>>> import numpy as np
>>> import numpy.linalg as la
>>> np.set_printoptions(precision=3, suppress=True, linewidth=200)
>>> def tidy(a):
...     return np.round(a, 3) + 0
... 
>>> A = np.load("w.npy")
>>> A
array([[-2, -1, -1,  2,  1,  0, -1],
       [-1, -2, -1, -1,  2,  1,  0],
       [ 0, -1, -2, -1, -1,  2,  1],
       [ 1,  0, -1, -2, -1, -1,  2],
       [ 2,  1,  0, -1, -2, -1, -1],
       [-1,  2,  1,  0, -1, -2, -1],
       [-1, -1,  2,  1,  0, -1, -2]])
>>> np.allclose(A, A.T)
False
>>> (A + A.T) / 2
array([[-2. , -1. , -0.5,  1.5,  1.5, -0.5, -1. ],
       [-1. , -2. , -1. , -0.5,  1.5,  1.5, -0.5],
       [-0.5, -1. , -2. , -1. , -0.5,  1.5,  1.5],
       [ 1.5, -0.5, -1. , -2. , -1. , -0.5,  1.5],
       [ 1.5,  1.5, -0.5, -1. , -2. , -1. , -0.5],
       [-0.5,  1.5,  1.5, -0.5, -1. , -2. , -1. ],
       [-1. , -0.5,  1.5,  1.5, -0.5, -1. , -2. ]])
>>> np.allclose(A @ A.T, A.T @ A)
True
>>> A.inv()
Traceback (most recent call last):
  File "<python-input-9>", line 1, in <module>
    A.inv()
    ^^^^^
AttributeError: 'numpy.ndarray' object has no attribute 'inv'
>>> tidy(la.det(A))
np.float64(-562.0)
>>> tidy(np.abs(la.eigvals(A)).max())
np.float64(5.753)
>>> tidy(np.sort(np.abs(la.eigvals(A))))
array([1.265, 1.265, 2.   , 2.303, 2.303, 5.753, 5.753])
>>> def softmax(z):
...     e = np.exp(z - z.max(axis=-1, keepdims=True))
...     return e / e.sum(axis=-1, keepdims=True)
... 
>>> tidy(softmax(A[4] + 2))
array([0.598, 0.22 , 0.081, 0.03 , 0.011, 0.03 , 0.03 ])
>>> tidy(softmax(A).sum(axis=1))
array([1., 1., 1., 1., 1., 1., 1.])
>>> scores = A @ A.T / np.sqrt(7)
>>> tidy(softmax(scores))
array([[0.864, 0.061, 0.006, 0.   , 0.   , 0.006, 0.061],
       [0.061, 0.864, 0.061, 0.006, 0.   , 0.   , 0.006],
       [0.006, 0.061, 0.864, 0.061, 0.006, 0.   , 0.   ],
       [0.   , 0.006, 0.061, 0.864, 0.061, 0.006, 0.   ],
       [0.   , 0.   , 0.006, 0.061, 0.864, 0.061, 0.006],
       [0.006, 0.   , 0.   , 0.006, 0.061, 0.864, 0.061],
       [0.061, 0.006, 0.   , 0.   , 0.006, 0.061, 0.864]])
>>> tidy(softmax(scores + np.triu(np.full(scores.shape, -np.inf), 1)))
array([[1.   , 0.   , 0.   , 0.   , 0.   , 0.   , 0.   ],
       [0.066, 0.934, 0.   , 0.   , 0.   , 0.   , 0.   ],
       [0.007, 0.066, 0.927, 0.   , 0.   , 0.   , 0.   ],
       [0.   , 0.007, 0.066, 0.927, 0.   , 0.   , 0.   ],
       [0.   , 0.   , 0.007, 0.066, 0.926, 0.   , 0.   ],
       [0.007, 0.   , 0.   , 0.007, 0.065, 0.92 , 0.   ],
       [0.061, 0.006, 0.   , 0.   , 0.006, 0.061, 0.864]])
>>> tidy(softmax(scores)[4] @ A)
array([ 1.72 ,  0.972, -0.001, -0.986, -1.855, -1.041, -0.809])
>>> (A @ A)[0]
array([10,  7,  1, -8, -7, -5,  6])
>>> tidy(np.fft.fft(A[0]))
array([-2.   +0.j   , -5.727+0.541j,  1.216+0.348j, -1.489-1.757j, -1.489+1.757j,  1.216-0.348j, -5.727-0.541j])
>>> A @ np.ones(7)
array([-2., -2., -2., -2., -2., -2., -2.])
>>> rng = np.random.default_rng(274)
>>> lab = rng.permutation(7)
>>> lab
array([0, 6, 2, 3, 5, 1, 4])
>>> M2 = A[lab][:, lab]
>>> np.allclose(M2, A)
False
>>> np.trace(M2)
np.int64(-14)
>>> tidy(la.det(M2)), tidy(la.det(A[lab]))
(np.float64(-562.0), np.float64(562.0))
>>> np.diag(M2)
array([-2, -2, -2, -2, -2, -2, -2])
>>> M2
array([[-2, -1, -1,  2,  0, -1,  1],
       [-1, -2,  2,  1, -1, -1,  0],
       [ 0,  1, -2, -1,  2, -1, -1],
       [ 1,  2, -1, -2, -1,  0, -1],
       [-1, -1,  1,  0, -2,  2, -1],
       [-1,  0, -1, -1,  1, -2,  2],
       [ 2, -1,  0, -1, -1,  1, -2]])
>>> M2 = np.array([[-3, -2, -2],
...     [-1, -1, -3],
...     [-1, -3, 1],
...     [3, 0, 3],
...     [1, -2, 1],
...     [1, 0, 3],
...     [-2, 1, 2]])
>>> np.vstack([A, M2.T]).shape
(10, 7)
>>> np.einsum("ij->j", A)
array([-2, -2, -2, -2, -2, -2, -2])
>>> W0 = np.load("mat.npy")
>>> W0
array([[ 26,  32,  51,   7,  11,  23,  17,  44,  49,  43,   6,   9],
       [ 32,  74,  87,  49,  17,  71,  59,  68, 103,  61,  42,  63],
       [ 51,  87, 117,  42,  24,  75,  60,  96, 126,  90,  36,  54],
       [  7,  49,  42,  49,   7,  56,  49,  28,  63,  21,  42,  63],
       [ 11,  17,  24,   7,   5,  14,  11,  20,  25,  19,   6,   9],
       [ 23,  71,  75,  56,  14,  73,  62,  56,  96,  48,  48,  72],
       [ 17,  59,  60,  49,  11,  62,  53,  44,  79,  37,  42,  63],
       [ 44,  68,  96,  28,  20,  56,  44,  80, 100,  76,  24,  36],
       [ 49, 103, 126,  63,  25,  96,  79, 100, 145,  91,  54,  81],
       [ 43,  61,  90,  21,  19,  48,  37,  76,  91,  73,  18,  27],
       [  6,  42,  36,  42,   6,  48,  42,  24,  54,  18,  36,  54],
       [  9,  63,  54,  63,   9,  72,  63,  36,  81,  27,  54,  81]])
>>> # rows and columns are dependent
>>> M2 = W0 + rng.integers(-2, 3, (12, 2)) @ rng.integers(-2, 3, (2, 12))
>>> M2
array([[ 30,  30,  57,   5,  17,  19,   9,  48,  49,  45,  10,  13],
       [ 32,  74,  91,  51,  21,  67,  55,  72,  99,  65,  44,  63],
       [ 53,  86, 120,  41,  27,  73,  56,  98, 126,  91,  38,  56],
       [  3,  51,  38,  52,   3,  58,  55,  26,  61,  21,  39,  59],
       [ 13,  16,  27,   6,   8,  12,   7,  22,  25,  20,   8,  11],
       [ 19,  73,  77,  62,  16,  69,  62,  60,  88,  54,  48,  68],
       [ 21,  57,  60,  44,  11,  64,  51,  42,  85,  33,  43,  67],
       [ 44,  68,  96,  28,  20,  56,  44,  80, 100,  76,  24,  36],
       [ 45, 105, 128,  69,  27,  92,  79, 104, 137,  97,  54,  77],
       [ 39,  63,  88,  25,  17,  48,  41,  76,  87,  75,  16,  23],
       [  8,  41,  35,  39,   5,  50,  42,  22,  58,  15,  36,  56],
       [  5,  65,  48,  65,   3,  76,  71,  32,  81,  25,  50,  77]])
>>> tidy(la.svd(M2 - W0, compute_uv=False))
array([28.638, 26.587,  0.   ,  0.   ,  0.   ,  0.   ,  0.   ,  0.   ,  0.   ,  0.   ,  0.   ,  0.   ])
